$ python -q
>>> import numpy as np
>>> np.set_printoptions(precision=1, suppress=True, linewidth=120)
>>> mat = np.load("mat.npy")
>>> print(mat)
[[-10.7 -17.5  -3.6   2.3]
 [  2.6  -1.1  -3.7  -0.4]
 [ -4.6  -4.6   0.2   1.2]
 [  4.6   3.6  -2.8  -0.9]
 [  5.1  14.2   7.5  -1. ]
 [-13.  -14.3   1.1   3.1]
 [  7.2   9.5  -1.7  -1.8]
 [  3.   -1.3  -6.5  -0.8]
 [  0.5   3.3   4.    0.2]
 [ -0.4   2.2   2.7   0.1]
 [  6.5  18.2   9.6  -1.5]
 [  6.9  15.7   5.8  -1.8]
 [  1.7  -6.1 -10.   -0.6]
 [ 13.   14.8  -3.3  -3.3]
 [ -0.5   0.2   0.7   0.2]
 [ -2.9  -3.9  -1.3   0.6]
 [-10.8 -17.3  -2.    2.8]
 [ 16.3  26.    5.3  -3.5]
 [ 29.4  46.2   5.2  -7.2]]
>>> q, V = np.linalg.qr(mat[:, :2])[0], np.linalg.qr(mat[:, 2:])[0]
>>> sv = np.linalg.svd(q.T @ V, compute_uv=False)
>>> print(np.round(np.linalg.norm(q @ q.T - V @ V.T, 2), 1))
0.3
>>> print(sv)
[1. 1.]
>>> print((sv > 0.9).sum())
2
>>> print(np.degrees(np.arccos(sv.clip(0, 1))))
[ 3.1 14.5]
>>> D = np.linalg.norm(mat[:, None] - mat[None], axis=-1)
>>> print(np.unravel_index(D.round(6).argmax(), D.shape))
(np.int64(0), np.int64(18))
>>> print(np.flatnonzero(D[18] < D.mean() / 2))
[18]
>>> print(D.shape)
(19, 19)
>>> print(np.linalg.matrix_rank(D ** 2))
6
>>> print(D[:5, :5])
[[ 0.  21.3 14.8 26.3 37.3]
 [21.3  0.   9.   5.2 19.1]
 [14.8  9.   0.  12.9 22.5]
 [26.3  5.2 12.9  0.  14.8]
 [37.3 19.1 22.5 14.8  0. ]]
>>> print(np.linalg.norm(mat - mat.mean(axis=0), axis=1))
[26.4  7.  12.   3.8 12.2 25.   7.   9.1  4.6  4.7 16.8 13.  15.  15.1  5.6 10.5 26.2 25.9 50. ]
>>> print(D.mean(axis=1).argmax())
18
>>> Xc = mat - mat.mean(axis=0)
>>> left, sv, VT = np.linalg.svd(Xc, full_matrices=False)
>>> print(np.round(Xc.mean(axis=0), 1) + 0)
[0. 0. 0. 0.]
>>> print(VT[0] * np.sign(VT[0, np.abs(VT[0]).argmax()]))
[ 0.5  0.8  0.1 -0.1]
>>> print(np.round(sv ** 2 / (sv ** 2).sum(), 1) + 0)
[0.9 0.1 0.  0. ]
>>> print(np.linalg.matrix_rank(Xc))
4
>>> print(np.searchsorted(np.cumsum(sv ** 2) / (sv ** 2).sum(), 0.9) + 1)
1
>>> print(sv)
[79.4 21.   2.1  0.5]
>>> K = np.array([[0, -4, -3], [-4, 2, 2], [-3, 2, 2]])
>>> f, r1 = K[0], K[2]
>>> print(f @ f)
25
>>> print(f @ r1)
-14
>>> pr = (f @ r1) / (f @ f) * f
>>> print(np.outer(f, r1))
[[ 0  0  0]
 [12 -8 -8]
 [ 9 -6 -6]]
>>> print(np.round(np.linalg.norm(f + r1) ** 2 + np.linalg.norm(f - r1) ** 2, 1))
84.0
>>> print(np.round((r1 - pr) @ f, 1))
0.0
>>> print(K[2] @ K[0])
-14
>>> print(round(np.linalg.norm(K[2] - K[0]), 1))
8.4
>>> print(round(float(np.linalg.norm(K) ** 2 / np.linalg.norm(K, 2) ** 2), 1))
1.2
>>> print(np.round(np.linalg.eigvals(K).sum().real, 1))
4.0
>>> print(np.round(np.linalg.det(2 * K), 1), round(float(np.linalg.det(K)), 1))
-16.0 -2.0
>>> print(np.linalg.eigvals(K))
[ 7.4 -3.4  0.1]
>>> print(K @ K)
[[ 25 -14 -14]
 [-14  24  20]
 [-14  20  17]]
>>> print(np.allclose(K, K.T))
True
>>> print((K - K.T) / 2)
[[0. 0. 0.]
 [0. 0. 0.]
 [0. 0. 0.]]
>>> print(np.trace(K))
4
>>> print(np.round(np.linalg.det(K), 1))
-2.0
>>> print(np.linalg.matrix_power(K, 2))
[[ 25 -14 -14]
 [-14  24  20]
 [-14  20  17]]
>>> print(round(float(np.abs(np.linalg.eigvals(K)).max()), 1))
7.4
>>> print(np.all(np.linalg.eigvalsh(K) > 0))
False
>>> arr = np.diag(3 * np.array([2, 0, 2, 3, 1])) + np.array([[3, 0, 3, -3, 1],
...     [-3, 1, -2, 3, 1],
...     [-1, -3, 1, 1, -2],
...     [-1, 1, 2, 3, 2],
...     [-3, -1, 0, -3, -3]])
>>> print(arr)
[[ 9  0  3 -3  1]
 [-3  1 -2  3  1]
 [-1 -3  7  1 -2]
 [-1  1  2 12  2]
 [-3 -1  0 -3  0]]
>>> q, V = np.linalg.qr(arr[:, :3])[0], np.linalg.qr(arr[:, 3:])[0]
>>> sv = np.linalg.svd(q.T @ V, compute_uv=False)
>>> print((sv > 0.9).sum())
1
>>> print(round(np.linalg.norm(q @ q.T - V @ V.T, 2), 1))
1.0
